$ python3 -q
>>> import numpy as np
>>> import numpy.linalg as la
>>> np.set_printoptions(precision=2, suppress=True, linewidth=140, legacy="1.25")
>>> M = np.load("dump.npy")
>>> print(M)
[[-1 -3  1  1  3  2]
 [ 2 -1 -3  1  1  3]
 [ 3  2 -1 -3  1  1]
 [ 1  3  2 -1 -3  1]
 [ 1  1  3  2 -1 -3]
 [-3  1  1  3  2 -1]]
>>> print((M - M.T) / 2)
[[ 0.  -2.5 -1.   0.   1.   2.5]
 [ 2.5  0.  -2.5 -1.   0.   1. ]
 [ 1.   2.5  0.  -2.5 -1.   0. ]
 [ 0.   1.   2.5  0.  -2.5 -1. ]
 [-1.   0.   1.   2.5  0.  -2.5]
 [-2.5 -1.   0.   1.   2.5  0. ]]
>>> print(np.allclose(M, M.T))
False
>>> other = M / np.sqrt((M ** 2).mean(axis=1, keepdims=True))
>>> print(la.matrix_rank(other) == la.matrix_rank(M))
True
>>> print(la.matrix_rank(M - M.mean(axis=1, keepdims=True)))
5
>>> rng = np.random.default_rng(714)
>>> z = rng.permutation(6)
>>> print(z)
[4 3 1 0 5 2]
>>> other = M[z][:, z]
>>> print(np.allclose(other, M))
False
>>> print(other)
[[-1  2  1  1 -3  3]
 [-3 -1  3  1  1  2]
 [ 1  1 -1  2  3 -3]
 [ 3  1 -3 -1  2  1]
 [ 2  3  1 -3 -1  1]
 [ 1 -3  2  3  1 -1]]
>>> print(np.diag(other))
[-1 -1 -1 -1 -1 -1]
>>> print(round(float(la.det(other)), 2), round(la.det(M[z]), 2))
4617.0 -4617.0
>>> print(np.sort(np.abs(la.eigvals(other))))
[3.   3.   3.   3.   7.55 7.55]
>>> vec = np.array([0, -2, -2, 1, 2, 0])
>>> print(la.norm(other @ vec) <= la.norm(other, 2) * la.norm(vec) + 1e-9)
True
>>> other = la.inv(M)
>>> print(round(la.det(M) * la.det(other), 2))
1.0
>>> print(np.allclose(other, M.T))
False
>>> print(la.det(M) * other)
[[ 135.  594.  459. -135.  945. -459.]
 [-459.  135.  594.  459. -135.  945.]
 [ 945. -459.  135.  594.  459. -135.]
 [-135.  945. -459.  135.  594.  459.]
 [ 459. -135.  945. -459.  135.  594.]
 [ 594.  459. -135.  945. -459.  135.]]
>>> mat = np.loadtxt("layer8.csv", delimiter=",")
>>> print(mat)
[[ 2.06  1.09 -0.06  2.11  0.06]
 [ 1.98  1.03 -0.04  2.04  0.03]
 [ 1.99  0.96  0.13  1.97  0.02]
 [ 2.02  0.98  0.07  1.94  0.06]
 [ 2.01  1.01 -0.02  2.03 -0.01]
 [ 2.    0.99 -0.08  1.98 -0.02]
 [ 2.03  0.94  0.05  2.02  0.01]
 [ 1.92  0.97 -0.06  2.06 -0.01]
 [ 1.97  0.95  0.    1.89  0.01]
 [ 1.96  1.01 -0.05  1.89  0.02]
 [ 1.97  1.02  0.11  2.01  0.08]
 [ 1.99  0.92 -0.03  2.03  0.06]
 [ 1.96  0.96 -0.04  2.04 -0.01]
 [ 2.    0.92  0.    2.06  0.04]
 [ 2.06  0.96  2.06  1.08  1.96]
 [ 2.05  1.01  2.05  1.01  1.95]
 [ 2.03  0.95  1.98  0.99  1.93]
 [ 2.    0.96  2.06  0.99  1.94]
 [ 2.01  0.98  1.98  1.02  1.92]
 [ 2.    1.01  2.01  1.03  2.03]
 [ 2.08  1.05  2.02  0.97  2.06]
 [ 2.01  0.98  2.    1.05  1.98]
 [ 1.95  1.03  1.97  1.06  1.95]
 [ 1.89  0.97  2.02  1.05  2.  ]
 [ 1.94  1.08  2.06  1.04  1.99]
 [ 1.94  1.02  1.94  0.98  2.02]
 [ 1.99  0.96  2.03  0.94  2.  ]
 [ 1.95  0.93  2.02  1.03  2.  ]]
>>> d = la.norm(mat[:, None] - mat[None], axis=-1)
>>> print(d.shape)
(28, 28)
>>> print(d[24].round(6).argsort(kind="stable")[:4])
[24 19 22 23]
>>> print(np.flatnonzero(d[24] < d.mean() / 2))
[14 15 16 17 18 19 20 21 22 23 24 25 26 27]
>>> print(d.mean(axis=1).argmax())
0
>>> print(la.matrix_rank(d ** 2))
7
>>> print(d[:5, :5])
[[0.   0.13 0.28 0.24 0.15]
 [0.13 0.   0.2  0.16 0.06]
 [0.28 0.2  0.   0.09 0.17]
 [0.24 0.16 0.09 0.   0.15]
 [0.15 0.06 0.17 0.15 0.  ]]
>>> print(np.unravel_index(d.round(6).argmax(), d.shape))
(7, 20)
>>> print((d + 1e9 * np.eye(28)).round(6).argmin(axis=1))
[ 1  4  3  2  1  4 13 12  9  8  2 13  7 11 15 17 18 15 16 21 19 19 21 27 19 19 17 23]
>>> T = np.stack([mat, -2 * mat, mat[::-1]])
>>> print((T @ mat.T).shape)
(3, 28, 28)
>>> print(np.einsum("bij,cij->bc", T, T))
[[ 321.12 -642.23  196.64]
 [-642.23 1284.47 -393.27]
 [ 196.64 -393.27  321.12]]
>>> print(T.sum(axis=0))
[[-0.11 -0.16  2.08 -1.08  1.94]
 [ 0.01 -0.07  2.07 -1.1   1.97]
 [-0.05  0.06  1.81 -0.99  2.  ]
 [-0.08  0.1   1.99 -0.9   1.93]
 [-0.12 -0.04  2.04 -0.98  2.01]
 [-0.05  0.04  2.05 -0.92  1.97]
 [-0.02  0.04  1.95 -0.97  1.97]
 [ 0.16  0.08  2.08 -1.09  2.07]
 [ 0.03  0.06  2.01 -0.86  2.02]
 [ 0.05 -0.03  2.03 -0.87  1.9 ]
 [ 0.03 -0.06  1.95 -1.02  1.86]
 [ 0.04  0.03  2.01 -1.04  1.87]
 [ 0.09  0.05  2.09 -1.03  1.96]
 [ 0.06  0.04  2.06 -0.98  1.92]
 [-0.06 -0.04 -2.06  0.98 -1.92]
 [-0.09 -0.05 -2.09  1.03 -1.96]
 [-0.04 -0.03 -2.01  1.04 -1.87]
 [-0.03  0.06 -1.95  1.02 -1.86]
 [-0.05  0.03 -2.03  0.87 -1.9 ]
 [-0.03 -0.06 -2.01  0.86 -2.02]
 [-0.16 -0.08 -2.08  1.09 -2.07]
 [ 0.02 -0.04 -1.95  0.97 -1.97]
 [ 0.05 -0.04 -2.05  0.92 -1.97]
 [ 0.12  0.04 -2.04  0.98 -2.01]
 [ 0.08 -0.1  -1.99  0.9  -1.93]
 [ 0.05 -0.06 -1.81  0.99 -2.  ]
 [-0.01  0.07 -2.07  1.1  -1.97]
 [ 0.11  0.16 -2.08  1.08 -1.94]]
>>> feats = np.load("test5.npy")
>>> print(feats)
[[1 0 0 0 0 0]
 [0 0 0 0 0 0]
 [0 0 0 0 0 0]
 [0 0 0 2 0 0]
 [0 0 0 0 3 0]
 [0 0 0 0 0 0]]
>>> U, sv, Vt = la.svd(feats)
>>> vecs = Vt[:(sv > 1e-8).sum()]
>>> vec = feats[5] + -3 * feats[1] + rng.integers(2) * np.eye(6)[4]
>>> print(vec)
[0. 0. 0. 0. 0. 0.]
>>> print(vecs.T @ vecs)
[[1. 0. 0. 0. 0. 0.]
 [0. 0. 0. 0. 0. 0.]
 [0. 0. 0. 0. 0. 0.]
 [0. 0. 0. 1. 0. 0.]
 [0. 0. 0. 0. 1. 0.]
 [0. 0. 0. 0. 0. 0.]]
>>> print(np.diag(vecs.T @ vecs))
[1. 0. 0. 1. 1. 0.]
>>> print((feats != 0).astype(int))
[[1 0 0 0 0 0]
 [0 0 0 0 0 0]
 [0 0 0 0 0 0]
 [0 0 0 1 0 0]
 [0 0 0 0 1 0]
 [0 0 0 0 0 0]]
>>> print((la.matrix_power((feats != 0) + (feats.T != 0) + np.eye(6), 6) > 0).astype(int))
[[1 0 0 0 0 0]
 [0 1 0 0 0 0]
 [0 0 1 0 0 0]
 [0 0 0 1 0 0]
 [0 0 0 0 1 0]
 [0 0 0 0 0 1]]
>>> print(feats @ feats)
[[1 0 0 0 0 0]
 [0 0 0 0 0 0]
 [0 0 0 0 0 0]
 [0 0 0 4 0 0]
 [0 0 0 0 9 0]
 [0 0 0 0 0 0]]
>>> print(np.round(la.det(feats), 2))
0.0
>>> T = np.stack([feats, -1 * feats, feats[::-1]])
>>> print(np.einsum("bij,cij->bc", T, T))
[[ 14 -14   0]
 [-14  14   0]
 [  0   0  14]]
>>> print(T.sum(axis=0))
[[0 0 0 0 0 0]
 [0 0 0 0 3 0]
 [0 0 0 2 0 0]
 [0 0 0 0 0 0]
 [0 0 0 0 0 0]
 [1 0 0 0 0 0]]
>>> print(la.det(T))
[0. 0. 0.]
>>> print(la.norm(T, axis=(1, 2)))
[3.74 3.74 3.74]
>>> print(la.matrix_rank(T.reshape(3, -1)))
2
>>> print(T.shape)
(3, 6, 6)
>>> z = rng.permutation(6)
>>> print(z)
[4 5 1 3 0 2]
>>> other = feats[z][:, z]
>>> print(np.trace(other))
6
>>> print(other)
[[3 0 0 0 0 0]
 [0 0 0 0 0 0]
 [0 0 0 0 0 0]
 [0 0 0 2 0 0]
 [0 0 0 0 1 0]
 [0 0 0 0 0 0]]
>>> print(np.sort(np.abs(la.eigvals(other))))
[0. 0. 0. 1. 2. 3.]
>>> print(np.sort(la.eigvals(other).real))
[0. 0. 0. 1. 2. 3.]
>>> print(np.round(la.det(other), 2))
0.0
>>> print(np.flatnonzero(la.matrix_power((other != 0) + (other.T != 0) + np.eye(6), 6)[1]))
[1]
>>> J = np.load("sample0.npy")
>>> print(J)
[[1.   0.2  0.04 0.01 0.   0.  ]
 [0.2  1.   0.2  0.04 0.01 0.  ]
 [0.04 0.2  1.   0.2  0.04 0.01]
 [0.01 0.04 0.2  1.   0.2  0.04]
 [0.   0.01 0.04 0.2  1.   0.2 ]
 [0.   0.   0.01 0.04 0.2  1.  ]]
>>> vals, vecs = la.eigh(J)
>>> print(round(vals.sum(), 2), np.trace(J))
6.0 6.0
>>> print(np.round(vecs @ np.diag(vals) @ vecs.T, 2) + 0)
[[1.   0.2  0.04 0.01 0.   0.  ]
 [0.2  1.   0.2  0.04 0.01 0.  ]
 [0.04 0.2  1.   0.2  0.04 0.01]
 [0.01 0.04 0.2  1.   0.2  0.04]
 [0.   0.01 0.04 0.2  1.   0.2 ]
 [0.   0.   0.01 0.04 0.2  1.  ]]
>>> print(la.svd(J, compute_uv=False))
[1.42 1.24 1.03 0.87 0.76 0.69]
>>> print(np.round(vecs.T @ vecs, 2) + 0)
[[1. 0. 0. 0. 0. 0.]
 [0. 1. 0. 0. 0. 0.]
 [0. 0. 1. 0. 0. 0.]
 [0. 0. 0. 1. 0. 0.]
 [0. 0. 0. 0. 1. 0.]
 [0. 0. 0. 0. 0. 1.]]
>>> print(np.round(vecs.T @ J @ vecs, 2) + 0)
[[0.69 0.   0.   0.   0.   0.  ]
 [0.   0.76 0.   0.   0.   0.  ]
 [0.   0.   0.87 0.   0.   0.  ]
 [0.   0.   0.   1.03 0.   0.  ]
 [0.   0.   0.   0.   1.24 0.  ]
 [0.   0.   0.   0.   0.   1.42]]
>>> print(vals)
[0.69 0.76 0.87 1.03 1.24 1.42]
>>> Lm = la.cholesky(J)
>>> print(Lm @ Lm.T)
[[1.   0.2  0.04 0.01 0.   0.  ]
 [0.2  1.   0.2  0.04 0.01 0.  ]
 [0.04 0.2  1.   0.2  0.04 0.01]
 [0.01 0.04 0.2  1.   0.2  0.04]
 [0.   0.01 0.04 0.2  1.   0.2 ]
 [0.   0.   0.01 0.04 0.2  1.  ]]
>>> print(Lm)
[[1.   0.   0.   0.   0.   0.  ]
 [0.2  0.98 0.   0.   0.   0.  ]
 [0.04 0.2  0.98 0.   0.   0.  ]
 [0.01 0.04 0.2  0.98 0.   0.  ]
 [0.   0.01 0.04 0.2  0.98 0.  ]
 [0.   0.   0.01 0.04 0.2  0.98]]
>>> print(la.norm(Lm, axis=0))
[1.02 1.   1.   1.   1.   0.98]
>>> print(la.norm(Lm, axis=1).argmax())
0
>>> data = (rng.random((3, 3)) < 0.3) + np.eye(3)
>>> data /= data.sum(axis=1, keepdims=True)
>>> print(data)
[[1.  0.  0. ]
 [0.  1.  0. ]
 [0.  0.5 0.5]]
>>> other = la.inv(data)
>>> print(round(float(la.slogdet(data)[0]), 2))
1.0
>>> print(np.allclose(other, data.T))
False
>>> print(np.round(la.cond(data), 2))
2.62
>>> print(la.inv(other))
[[1.  0.  0. ]
 [0.  1.  0. ]
 [0.  0.5 0.5]]
>>> print((np.abs(other) > 1e-9).astype(int))
[[1 0 0]
 [0 1 0]
 [0 1 1]]
>>> print(la.matrix_rank(data - data[0, 0] * np.eye(3)))
1
>>> print(np.prod(np.diag(data)), np.round(la.det(data), 2))
0.5 0.5
>>> print(la.matrix_power(data - np.diag(np.diag(data)), 3))
[[0. 0. 0.]
 [0. 0. 0.]
 [0. 0. 0.]]
>>> print(data @ data)
[[1.   0.   0.  ]
 [0.   1.   0.  ]
 [0.   0.75 0.25]]
>>> print(np.sort(la.eigvals(data)))
[0.5 1.  1. ]
>>> print([int(la.matrix_rank(la.matrix_power(data, p))) for p in range(1, 4)])
[3, 3, 3]
>>> vec = np.array([3, 3, 1])
>>> target = data @ vec
>>> b, lr = np.zeros(3), 1 / la.norm(data, 2) ** 2
>>> for i in range(30):
...     b -= lr * data.T @ (data @ b - target)
...     if i % 5 == 0: print(i, round(la.norm(data @ b - target), 2))
... 
0 0.72
5 0.05
10 0.02
15 0.01
20 0.0
25 0.0
>>> print(b)
[3. 3. 1.]
